% ipython --no-banner

In [1]: import numpy as np

In [2]: np.set_printoptions(suppress=True, linewidth=160)

In [3]: F = np.array([[1, -1, 1, -1, 1, -1],
   ...:     [-3, 2, -3, 2, -3, 2],
   ...:     [2, 3, 2, 3, 2, 3],
   ...:     [1, -1, 1, -1, 1, -1],
   ...:     [-3, 2, -3, 2, -3, 2],
   ...:     [2, 3, 2, 3, 2, 3]])

In [4]: r = np.linalg.matrix_rank(F)

In [5]: r
Out[5]: np.int64(2)

In [6]: N = np.linalg.svd(F)[2][r:].T

In [7]: print([int(np.linalg.matrix_rank(F[:, :j + 1])) for j in range(6)])
[1, 2, 2, 2, 2, 2]

In [8]: np.allclose(F @ N, 0)
Out[8]: True

In [9]: print(np.round(F @ N, 3) + 0)
[[0. 0. 0. 0.]
 [0. 0. 0. 0.]
 [0. 0. 0. 0.]
 [0. 0. 0. 0.]
 [0. 0. 0. 0.]
 [0. 0. 0. 0.]]

In [10]: Uu, s, Vh = np.linalg.svd(F)

In [11]: evecs = Vh[:(s > 1e-8).sum()]

In [12]: rng = np.random.default_rng(44264)

In [13]: x0 = F[3] + -2 * F[2] + rng.integers(2) * np.eye(6)[5]

In [14]: x0
Out[14]: array([-3., -7., -3., -7., -3., -7.])

In [15]: np.round(evecs.T @ evecs, 3) + 0
Out[15]: 
array([[0.333, 0.   , 0.333, 0.   , 0.333, 0.   ],
       [0.   , 0.333, 0.   , 0.333, 0.   , 0.333],
       [0.333, 0.   , 0.333, 0.   , 0.333, 0.   ],
       [0.   , 0.333, 0.   , 0.333, 0.   , 0.333],
       [0.333, 0.   , 0.333, 0.   , 0.333, 0.   ],
       [0.   , 0.333, 0.   , 0.333, 0.   , 0.333]])

In [16]: np.round(np.linalg.norm(x0 - evecs.T @ evecs @ x0), 3)
Out[16]: np.float64(0.0)

In [17]: [round(float(x), 3) for x in np.linalg.svd(F, compute_uv=False)[:3]]
Out[17]: [9.487, 8.832, 0.0]

In [18]: np.argsort(-np.linalg.norm(F, axis=0).round(6), kind="stable")[:3]
Out[18]: array([0, 1, 2])

In [19]: np.linalg.matrix_rank(F, rtol=0.1)
Out[19]: np.int64(2)

In [20]: np.linalg.cond(F) > 100
Out[20]: np.True_

In [21]: data = np.abs(np.array([[2, 0, 1, 0], [1, 0, 1, 3], [1, 2, 1, 1], [3, 3, 1, 1]])) + np.eye(4)

In [22]: data = data / data.sum(axis=1, keepdims=True)

In [23]: data.round(3)
Out[23]: 
array([[0.75 , 0.   , 0.25 , 0.   ],
       [0.167, 0.167, 0.167, 0.5  ],
       [0.167, 0.333, 0.333, 0.167],
       [0.333, 0.333, 0.111, 0.222]])

In [24]: np.round(np.linalg.matrix_power(data, 2), 3)
Out[24]: 
array([[0.604, 0.083, 0.271, 0.042],
       [0.347, 0.25 , 0.181, 0.222],
       [0.292, 0.222, 0.227, 0.259],
       [0.398, 0.167, 0.201, 0.235]])

In [25]: print(np.round(np.linalg.matrix_power(data, 100), 3))
[[0.46  0.154 0.236 0.15 ]
 [0.46  0.154 0.236 0.15 ]
 [0.46  0.154 0.236 0.15 ]
 [0.46  0.154 0.236 0.15 ]]

In [26]: pr = np.eye(4)[0]

In [27]: for _ in range(3):
    ...:     pr = pr @ data
    ...:     print(pr.round(3))
    ...: 
[0.75 0.   0.25 0.  ]
[0.604 0.083 0.271 0.042]
[0.526 0.118 0.26  0.096]
